$ python -q
>>> import numpy as np
>>> np.set_printoptions(precision=3, suppress=True, linewidth=120)
>>> def rnd(a):
...     return np.round(a, 3) + 0
... 
>>> W0 = np.loadtxt("w.csv", delimiter=",")
>>> W0
array([[ -2.,  -2.,   4.,   4.],
       [ -5.,  -6.,  10.,  12.],
       [  6.,   6.,  -8.,  -8.],
       [ 15.,  18., -20., -24.]])
>>> vec = np.array([2, -2, -1, -1])
>>> rhs = W0 @ vec
>>> b, lr = np.zeros(4), 1 / np.linalg.norm(W0, 2) ** 2
>>> for i in range(200):
...     b -= lr * W0.T @ (W0 @ b - rhs)
...     if i % 50 == 0: print(i, round(np.linalg.norm(W0 @ b - rhs), 3))
... 
0 3.773
50 3.245
100 2.837
150 2.522
>>> rnd(b)
array([ 0.186, -0.02 , -0.927, -0.755])
>>> rnd(np.linalg.cond(W0))
np.float64(514.756)
>>> vals, evecs = np.linalg.eig(W0)
>>> rnd(np.sort(np.linalg.eigvals(W0.T)))
array([-41.59 ,  -1.388,   0.096,   2.882])
>>> rnd(np.sort(np.linalg.eigvals(W0 @ W0)))
array([   0.009,    1.926,    8.306, 1729.758])
>>> rnd(W0 @ evecs[:, 0] - vals[0] * evecs[:, 0])
array([0., 0., 0., 0.])
>>> rnd(np.sort(np.linalg.eigvals(np.linalg.inv(W0))))
array([-0.721, -0.024,  0.347, 10.398])
>>> rnd(np.abs(np.linalg.svd(W0)[2][-1]))
array([0.622, 0.53 , 0.439, 0.373])
>>> round(np.log10(np.linalg.cond(W0)))
3
>>> out = W0 / np.linalg.norm(W0, axis=1, keepdims=True)
>>> G = out @ out.T
>>> rnd(G[2])
array([-0.984, -0.98 ,  1.   ,  0.996])
>>> (G - 2 * np.eye(4)).round(6).argmax(axis=1)
array([1, 0, 3, 2])
>>> left, s, vt = np.linalg.svd(W0)
>>> np.argmax(s[:-1] / (s[1:] + 1e-6)) + 1
np.int64(1)
>>> rnd(s)
array([45.376,  3.039,  1.316,  0.088])
>>> out = left[:, :1] @ np.diag(s[:1]) @ vt[:1]
>>> rnd(np.linalg.norm(W0 - out) / np.linalg.norm(W0))
np.float64(0.073)
>>> rnd(np.linalg.norm(W0 - out, 2)), rnd(s[1])
(np.float64(3.039), np.float64(3.039))
>>> A = np.abs(np.array([[2, 4, 4, -5, 5],
...     [-5, 3, 4, 0, 4],
...     [-2, -1, 3, 3, 2],
...     [4, 3, 1, 3, 2],
...     [-1, -2, 2, -3, 1]])) + np.eye(5)
>>> A = A / A.sum(axis=1, keepdims=True)
>>> rnd(A)
array([[0.143, 0.19 , 0.19 , 0.238, 0.238],
       [0.294, 0.235, 0.235, 0.   , 0.235],
       [0.167, 0.083, 0.333, 0.25 , 0.167],
       [0.286, 0.214, 0.071, 0.286, 0.143],
       [0.1  , 0.2  , 0.2  , 0.3  , 0.2  ]])
>>> u = np.array([0, 1, 0, 1, 0])
>>> out = A + np.outer(u, np.eye(5)[3])
>>> np.linalg.matrix_rank(out - A)
np.int64(1)
>>> np.linalg.matrix_rank(np.linalg.inv(out) - np.linalg.inv(A), tol=1e-8)
np.int64(1)
